$ python3 -q
>>> import numpy as np
>>> np.set_printoptions(suppress=True, linewidth=160)
>>> X = np.loadtxt("case10.csv", delimiter=",")
>>> print(X.round(2) + 0)
[[-0.03 -0.17  0.15 -0.05  0.19 -0.87 -0.03 -0.07  0.38]
 [ 0.66 -0.36 -0.05 -0.42 -0.3   0.09  0.31  0.    0.24]
 [-0.07 -0.52 -0.59  0.47 -0.15  0.01 -0.23  0.22  0.18]
 [-0.16  0.45 -0.46 -0.11 -0.6  -0.34  0.26  0.02 -0.12]
 [ 0.3   0.07 -0.1  -0.18 -0.18 -0.1  -0.79 -0.4  -0.19]
 [ 0.33 -0.13  0.06  0.54  0.   -0.2   0.34 -0.42 -0.5 ]
 [ 0.46  0.57 -0.24  0.32  0.3   0.07  0.    0.    0.45]
 [-0.23  0.    0.35  0.28 -0.48  0.2   0.   -0.47  0.5 ]
 [ 0.26  0.11  0.48  0.29 -0.38 -0.14 -0.2   0.63 -0.09]]
>>> B = np.array([[4, 3],
...     [3, -3],
...     [0, 3],
...     [4, -2],
...     [5, -4],
...     [0, -4],
...     [4, 2],
...     [-1, 4],
...     [-2, 0]])
>>> print(np.linalg.matrix_rank(np.vstack([X, B.T])))
9
>>> x0 = np.array([0, -8, 2, -3, 9, 6, -4, -4, 7])
>>> y = X @ x0
>>> c, lr = np.zeros(9), 1 / np.linalg.norm(X, 2) ** 2
>>> for i in range(6):
...     c -= lr * X.T @ (X @ c - y)
...     if i % 1 == 0: print(i, round(np.linalg.norm(X @ c - y), 2))
... 
0 0.0
1 0.0
2 0.0
3 0.0
4 0.0
5 0.0
>>> print(round(np.linalg.cond(X), 2))
1.0
>>> print(c.round(2) + 0)
[ 0. -8.  2. -3.  9.  6. -4. -4.  7.]
>>> print(np.round(np.abs(np.linalg.eigvals(X)).max(), 2))
1.0
>>> print(np.round((X + X.T) / 2, 2) + 0)
[[-0.03  0.25  0.04 -0.11  0.24 -0.27  0.22 -0.15  0.32]
 [ 0.25 -0.36 -0.29  0.01 -0.11 -0.02  0.44  0.    0.18]
 [ 0.04 -0.29 -0.59  0.01 -0.12  0.04 -0.23  0.28  0.33]
 [-0.11  0.01  0.01 -0.11 -0.39  0.1   0.29  0.15  0.09]
 [ 0.24 -0.11 -0.12 -0.39 -0.18 -0.05 -0.25 -0.44 -0.28]
 [-0.27 -0.02  0.04  0.1  -0.05 -0.2   0.2  -0.11 -0.32]
 [ 0.22  0.44 -0.23  0.29 -0.25  0.2   0.    0.    0.12]
 [-0.15  0.    0.28  0.15 -0.44 -0.11  0.   -0.47  0.57]
 [ 0.32  0.18  0.33  0.09 -0.28 -0.32  0.12  0.57 -0.09]]
>>> print(round(np.linalg.det(X), 2))
1.0
>>> print(round(float(np.trace(X)), 2))
-2.04
>>> print(np.round(np.sort(np.abs(np.linalg.eigvals(X))), 2))
[1. 1. 1. 1. 1. 1. 1. 1. 1.]
>>> x0 = np.array([9, -1, -1, 7, -1, 4, 5, 5, 3])
>>> print([p for p in range(1, 25) if np.allclose(np.linalg.matrix_power(X, p), np.eye(9))])
[]
>>> print(np.round(X.T @ (X @ x0), 2))
[ 9. -1. -1.  7. -1.  4.  5.  5.  3.]
>>> print(round(float(np.linalg.det(X)), 2))
1.0
>>> print(np.round(np.sort(np.abs(np.degrees(np.angle(np.linalg.eigvals(X))))), 2))
[  0.    56.04  56.04 110.55 110.55 136.67 136.67 179.63 179.63]
>>> print(np.round(np.abs(np.linalg.eigvals(X)), 2))
[1. 1. 1. 1. 1. 1. 1. 1. 1.]
>>> print(round(float(np.linalg.norm(X)), 2))
3.0
>>> print(X.shape)
(9, 9)
>>> X[:, 9]
Traceback (most recent call last):
  File "<python-input-25>", line 1, in <module>
    X[:, 9]
    ~^^^^^^
IndexError: index 9 is out of bounds for axis 1 with size 9
>>> print(np.round(X.sum(axis=0), 2))
[ 1.52  0.03 -0.39  1.14 -1.6  -1.27 -0.34 -0.49  0.85]
>>> print(round(np.abs(X).max(), 2))
0.87
>>> print(np.round(np.linalg.svd(X, compute_uv=False), 2))
[1. 1. 1. 1. 1. 1. 1. 1. 1.]
>>> f = np.array([-4, 8, 8, -6, -3, 0, -1, -5, -2, -2, -9, 6, -5])
>>> r1 = np.array([-1, 1, 2, 2, 1, -1, -2, 1, -1])
>>> mat = np.outer(f, r1)
>>> print(mat)
[[  4  -4  -8  -8  -4   4   8  -4   4]
 [ -8   8  16  16   8  -8 -16   8  -8]
 [ -8   8  16  16   8  -8 -16   8  -8]
 [  6  -6 -12 -12  -6   6  12  -6   6]
 [  3  -3  -6  -6  -3   3   6  -3   3]
 [  0   0   0   0   0   0   0   0   0]
 [  1  -1  -2  -2  -1   1   2  -1   1]
 [  5  -5 -10 -10  -5   5  10  -5   5]
 [  2  -2  -4  -4  -2   2   4  -2   2]
 [  2  -2  -4  -4  -2   2   4  -2   2]
 [  9  -9 -18 -18  -9   9  18  -9   9]
 [ -6   6  12  12   6  -6 -12   6  -6]
 [  5  -5 -10 -10  -5   5  10  -5   5]]
>>> # rank 1
>>> print(np.round(np.linalg.svd(mat, compute_uv=False), 2) + 0)
[81.06  0.    0.    0.    0.    0.    0.    0.    0.  ]
>>> np.linalg.rank(mat)
Traceback (most recent call last):
  File "<python-input-35>", line 1, in <module>
    np.linalg.rank(mat)
    ^^^^^^^^^^^^^^
AttributeError: module 'numpy.linalg' has no attribute 'rank'
>>> print(round(float(np.linalg.norm(mat)), 2))
81.06
>>> print(np.linalg.matrix_rank(mat))
1
>>> print(np.round(mat.mean(axis=0), 2))
[ 1.15 -1.15 -2.31 -2.31 -1.15  1.15  2.31 -1.15  1.15]
>>> print(np.count_nonzero(mat))
108
>>> T = np.stack([mat, -2 * mat, mat[::-1]])
>>> print(np.linalg.matrix_rank(T))
[1 1 1]
>>> print(np.round(np.linalg.norm(T, axis=(1, 2)), 2))
[ 81.06 162.11  81.06]
>>> print(np.linalg.matrix_rank(T.reshape(3, -1)))
2
>>> U, sig, VT = np.linalg.svd(mat)
>>> V = VT[:(sig > 1e-8).sum()]
>>> rng = np.random.default_rng(82)
>>> x0 = mat[0] + -1 * mat[12] + rng.integers(2) * np.eye(9)[2]
>>> print(x0)
[-1.  1.  3.  2.  1. -1. -2.  1. -1.]
>>> print(np.allclose(V.T @ V @ x0, x0))
False
>>> print(np.round(V.T @ V, 2))
[[ 0.06 -0.06 -0.11 -0.11 -0.06  0.06  0.11 -0.06  0.06]
 [-0.06  0.06  0.11  0.11  0.06 -0.06 -0.11  0.06 -0.06]
 [-0.11  0.11  0.22  0.22  0.11 -0.11 -0.22  0.11 -0.11]
 [-0.11  0.11  0.22  0.22  0.11 -0.11 -0.22  0.11 -0.11]
 [-0.06  0.06  0.11  0.11  0.06 -0.06 -0.11  0.06 -0.06]
 [ 0.06 -0.06 -0.11 -0.11 -0.06  0.06  0.11 -0.06  0.06]
 [ 0.11 -0.11 -0.22 -0.22 -0.11  0.11  0.22 -0.11  0.11]
 [-0.06  0.06  0.11  0.11  0.06 -0.06 -0.11  0.06 -0.06]
 [ 0.06 -0.06 -0.11 -0.11 -0.06  0.06  0.11 -0.06  0.06]]
>>> theta = np.radians(30)
>>> R = np.eye(9)
>>> R[6, 6] = R[8, 8] = np.cos(theta)
>>> R[6, 8], R[8, 6] = -np.sin(theta), np.sin(theta)
>>> print(R.round(2))
[[ 1.    0.    0.    0.    0.    0.    0.    0.    0.  ]
 [ 0.    1.    0.    0.    0.    0.    0.    0.    0.  ]
 [ 0.    0.    1.    0.    0.    0.    0.    0.    0.  ]
 [ 0.    0.    0.    1.    0.    0.    0.    0.    0.  ]
 [ 0.    0.    0.    0.    1.    0.    0.    0.    0.  ]
 [ 0.    0.    0.    0.    0.    1.    0.    0.    0.  ]
 [ 0.    0.    0.    0.    0.    0.    0.87  0.   -0.5 ]
 [ 0.    0.    0.    0.    0.    0.    0.    1.    0.  ]
 [ 0.    0.    0.    0.    0.    0.    0.5   0.    0.87]]
>>> B = mat @ R.T
>>> print(np.allclose(np.linalg.norm(mat, axis=1), np.linalg.norm(B, axis=1)))
True
>>> print(np.round(np.abs(B - mat).max(axis=0), 2))
[0.   0.   0.   0.   0.   0.   6.91 0.   7.79]
>>> print(round(np.linalg.det(R), 2), round(float(np.trace(R)), 2))
1.0 8.73
>>> W0 = np.loadtxt("run4.csv", delimiter=",")
>>> print(W0)
[[ 6.  3.  9.  9.  9. 15.  9.  9.  9.]
 [ 0.  0.  0.  0.  0.  0.  0.  0.  0.]
 [ 2.  1.  3.  3.  3.  5.  3.  3.  3.]
 [ 4.  2.  6.  6.  6. 10.  6.  6.  6.]
 [ 0.  0.  0.  0.  0.  0.  0.  0.  0.]
 [ 2.  1.  3.  3.  3.  5.  3.  3.  3.]
 [ 0.  0.  0.  0.  0.  0.  0.  0.  0.]
 [ 6.  3.  9.  9.  9. 15.  9.  9.  9.]]
>>> # looks like rank 1
>>> print(np.abs(np.diag(np.linalg.qr(W0)[1])) > 1e-9)
[ True False False False False False False False]
>>> print(np.allclose(W0[:-1].T @ np.linalg.lstsq(W0[:-1].T, W0[-1])[0], W0[-1]))
True
>>> M = np.load("dump.npy")
>>> print(M)
[[-0.2 -0.4  1.4 -2.1  1.2 -0.5  0.2 -1.1 -1.2  0.7 -2.4 -1.3  0.  -2.2  2.8]
 [-1.3  1.8  0.5  0.1 -1.8 -0.9 -1.  -1.2  1.  -0.2  0.1 -0.3  1.   0.3 -0.7]
 [ 0.3  0.6  0.  -1.   0.4 -0.2  1.   0.1  0.5 -1.2  0.4  0.4  0.4 -0.7 -0.5]
 [-0.4  1.8 -0.5 -0.9 -0.9  0.6 -0.1 -1.1 -0.7  1.   0.   1.4 -1.2 -1.6 -0.9]
 [-2.3 -0.6 -1.2  0.2 -1.3  0.4  1.1  0.   0.8 -1.2 -0.1  0.2  2.2  1.2 -0.7]
 [-1.   0.1  2.3  0.6 -0.4  1.1 -0.2  1.1  1.1  0.4  0.2  0.6  1.   0.4 -1.1]
 [-1.6 -1.1  1.1 -0.9  0.3 -1.1  0.7  0.6  0.1 -0.8  0.2 -0.8 -0.8  0.4  0.7]
 [ 0.   0.6  0.   1.7 -0.4 -0.7 -0.9  1.7  0.7  1.8  1.6  0.1 -0.5  0.5  0.2]
 [ 0.3  1.1  1.6 -0.1  0.1 -0.5  0.3  1.7 -1.  -2.4 -0.5  1.5 -0.4 -1.3 -1.7]
 [ 0.9 -0.6  1.2 -1.5  0.3 -2.2 -0.6 -0.4 -1.7 -1.5 -0.7  0.2  0.2  0.  -0.7]
 [-1.1  0.5  0.  -0.1  0.8 -1.6 -0.1  1.2 -0.7  2.5 -0.2  0.6  0.6 -1.   2.4]
 [-2.5  0.3  1.1 -0.2 -1.5 -0.4 -1.1  0.6  0.2 -0.9 -1.4 -0.8  0.8  0.4  1. ]
 [ 1.3  0.3 -1.1  1.6 -1.6  1.2 -1.7 -0.3 -0.7  0.7 -0.2 -1.2 -0.1 -1.1 -1.2]
 [ 0.7  0.2  0.4 -0.5 -1.7  0.3  0.  -0.9  0.5  1.3  1.6 -2.7 -0.8  0.1 -1.3]
 [ 1.3  0.  -1.2  1.1  1.4  0.2  1.4 -0.1 -0.2 -1.3 -0.6 -1.4  0.8  0.1  0.4]
 [-0.6  1.5  1.9  1.  -1.5 -0.9 -0.6 -0.3  0.4 -1.7  0.5 -0.3 -0.4 -0.5  0. ]]
>>> lab = rng.permutation(15)
>>> B = M[:, lab] * rng.choice([-1, 1], 15)
>>> print(B)
[[ 2.1 -1.1 -0.4 -0.2 -2.8  0.7  0.  -2.2  1.3 -1.2  0.5 -1.2  2.4 -1.4  0.2]
 [-0.1 -1.2  1.8 -1.3  0.7 -0.2  1.   0.3  0.3  1.8  0.9  1.  -0.1 -0.5 -1. ]
 [ 1.   0.1  0.6  0.3  0.5 -1.2  0.4 -0.7 -0.4 -0.4  0.2  0.5 -0.4 -0.   1. ]
 [ 0.9 -1.1  1.8 -0.4  0.9  1.  -1.2 -1.6 -1.4  0.9 -0.6 -0.7 -0.   0.5 -0.1]
 [-0.2  0.  -0.6 -2.3  0.7 -1.2  2.2  1.2 -0.2  1.3 -0.4  0.8  0.1  1.2  1.1]
 [-0.6  1.1  0.1 -1.   1.1  0.4  1.   0.4 -0.6  0.4 -1.1  1.1 -0.2 -2.3 -0.2]
 [ 0.9  0.6 -1.1 -1.6 -0.7 -0.8 -0.8  0.4  0.8 -0.3  1.1  0.1 -0.2 -1.1  0.7]
 [-1.7  1.7  0.6  0.  -0.2  1.8 -0.5  0.5 -0.1  0.4  0.7  0.7 -1.6 -0.  -0.9]
 [ 0.1  1.7  1.1  0.3  1.7 -2.4 -0.4 -1.3 -1.5 -0.1  0.5 -1.   0.5 -1.6  0.3]
 [ 1.5 -0.4 -0.6  0.9  0.7 -1.5  0.2  0.  -0.2 -0.3  2.2 -1.7  0.7 -1.2 -0.6]
 [ 0.1  1.2  0.5 -1.1 -2.4  2.5  0.6 -1.  -0.6 -0.8  1.6 -0.7  0.2 -0.  -0.1]
 [ 0.2  0.6  0.3 -2.5 -1.  -0.9  0.8  0.4  0.8  1.5  0.4  0.2  1.4 -1.1 -1.1]
 [-1.6 -0.3  0.3  1.3  1.2  0.7 -0.1 -1.1  1.2  1.6 -1.2 -0.7  0.2  1.1 -1.7]
 [ 0.5 -0.9  0.2  0.7  1.3  1.3 -0.8  0.1  2.7  1.7 -0.3  0.5 -1.6 -0.4  0. ]
 [-1.1 -0.1  0.   1.3 -0.4 -1.3  0.8  0.1  1.4 -1.4 -0.2 -0.2  0.6  1.2  1.4]
 [-1.  -0.3  1.5 -0.6 -0.  -1.7 -0.4 -0.5  0.3  1.5  0.9  0.4 -0.5 -1.9 -0.6]]
>>> U, _, VT = np.linalg.svd(M.T @ B)
>>> print(lab)
[ 3  7  1  0 14  9 12 13 11  4  5  8 10  2  6]
>>> B = np.c_[M[:, :2] @ np.array([[2, 3], [4, 0]]), np.array([2, 4, 0, 4, 4, 5, 5, 0, 0, 2, 2, 5, 3, 5, 0, 1])]
>>> print(B.round(2))
[[-2.  -0.6  2. ]
 [ 4.6 -3.9  4. ]
 [ 3.   0.9  0. ]
 [ 6.4 -1.2  4. ]
 [-7.  -6.9  4. ]
 [-1.6 -3.   5. ]
 [-7.6 -4.8  5. ]
 [ 2.4  0.   0. ]
 [ 5.   0.9  0. ]
 [-0.6  2.7  2. ]
 [-0.2 -3.3  2. ]
 [-3.8 -7.5  5. ]
 [ 3.8  3.9  3. ]
 [ 2.2  2.1  5. ]
 [ 2.6  3.9  0. ]
 [ 4.8 -1.8  1. ]]
>>> print(np.round(np.linalg.lstsq(M, B[:, 0])[0], 2) + 0)
[2. 4. 0. 0. 0. 0. 0. 0. 0. 0. 0. 0. 0. 0. 0.]
>>> print(np.linalg.matrix_rank(B))
3
>>> print(np.linalg.matrix_rank(np.c_[M, B]))
16
>>> Q, R = np.linalg.qr(M)
>>> print(round(float(np.trace(Q @ Q.T)), 2))
15.0
>>> print(round(float(abs(R[0, 0])), 2), np.round(np.linalg.norm(M[:, 0]), 2))
4.84 4.84
>>> x0 = np.array([4, 5, 4, 1, 1, -3, -3, 0, -5, -5, 5, 2, -4, 5, 2])
>>> y = M @ x0
>>> print(np.round(np.linalg.solve(M.T @ M, M.T @ y), 2) + 0)
[ 4.  5.  4.  1.  1. -3. -3.  0. -5. -5.  5.  2. -4.  5.  2.]
>>> print(y.round(2))
[-14.7   1.8   1.4  -1.6 -24.9  -6.3   2.6   9.7  22.9  23.3  -7.5  -5.6  -7.1  -3.   -2.1  24.2]
>>> y = y + 0.1 * rng.normal(size=16)
>>> print(y.round(2))
[-14.69   1.72   1.33  -1.76 -25.    -6.31   2.6    9.77  23.03  23.1   -7.53  -5.62  -6.88  -3.04  -2.07  24.29]
>>> c, *_ = np.linalg.lstsq(M, y)
>>> print([round(float(np.linalg.norm(np.linalg.solve(M.T @ M + lam * np.eye(15), M.T @ y))), 2) for lam in (0, 1, 10, 100)])
[14.01, 11.2, 7.42, 2.09]
>>> print(round(float(np.linalg.norm(y - M @ c)), 2))
0.11
>>> print(np.round(M.T @ (y - M @ c), 2) + 0)
[0. 0. 0. 0. 0. 0. 0. 0. 0. 0. 0. 0. 0. 0. 0.]
>>> f, r1 = M[11], M[1]
>>> print(f @ f)
16.82
>>> print(f @ r1)
8.46
>>> pr = (f @ r1) / (f @ f) * f
>>> print(round(float(np.linalg.norm(f + r1) ** 2 + np.linalg.norm(f - r1) ** 2), 2))
62.44
>>> print(np.round(r1 - pr, 2))
[-0.04  1.65 -0.05  0.2  -1.05 -0.7  -0.45 -1.5   0.9   0.25  0.8   0.1   0.6   0.1  -1.2 ]
>>> print(np.linalg.matrix_rank(np.outer(f, r1)))
1
>>> F = np.loadtxt("x.csv", delimiter=",")
>>> print(F)
[[ -5.05   6.94  -9.31  -3.59]
 [  6.15  -6.29   9.08   3.95]
 [ 11.77  -5.01  14.18   9.86]
 [  8.72   2.71   5.5    8.01]
 [ 16.21  -9.32  19.67  12.93]
 [-10.18   5.78 -12.07  -7.65]
 [ -2.42   0.76  -2.66  -2.01]
 [  2.01  -1.22   1.28   0.7 ]
 [  1.88  -1.21   2.51   1.09]
 [ 12.03  -7.94  14.53   8.66]
 [-10.79  11.24 -15.17  -6.82]
 [ -2.36   1.91  -2.9   -1.31]
 [ -9.37  -3.1   -4.86  -7.5 ]
 [ -3.51   2.88  -6.2   -3.24]
 [  3.33  -0.93   3.08   2.38]
 [ 18.49  -6.14  18.63  13.99]
 [  5.52   1.49   2.99   4.67]
 [-23.09  14.49 -25.83 -16.03]
 [  5.15  -7.35   9.81   3.8 ]
 [ 14.89  -9.11  17.26  10.78]
 [ -4.89   2.56  -4.66  -3.32]
 [ -0.86  -4.38   1.65  -1.71]
 [  0.59   6.22  -4.39   0.78]
 [ 11.61  -0.66   9.66   9.61]
 [ 28.92 -11.52  29.58  21.69]
 [  2.64  -5.74   4.94   0.54]
 [ -0.07  -8.95   5.88  -1.08]
 [ 11.07  -8.61  14.28   7.49]
 [  5.89   1.02   3.77   5.36]
 [-26.65  15.77 -30.24 -18.86]
 [ -1.13   4.36  -2.63   0.36]
 [  4.81  -3.89   7.25   3.67]]
>>> Ac = F - F.mean(axis=0)
>>> U, sig, VT = np.linalg.svd(Ac, full_matrices=False)
>>> print(np.round(VT[0] * np.sign(VT[0, np.abs(VT[0]).argmax()]), 2))
[ 0.57 -0.31  0.64  0.41]
>>> print(np.round((sig ** 2).sum() ** 2 / (sig ** 4).sum(), 2))
1.08
>>> print(np.abs(VT[0]).argmax())
2
>>> print(np.abs(U[:, 0]).argmax())
29
>>> print(np.linalg.matrix_rank(Ac))
4
>>> print(np.round(sig ** 2 / (sig ** 2).sum(), 2) + 0)
[0.96 0.04 0.   0.  ]
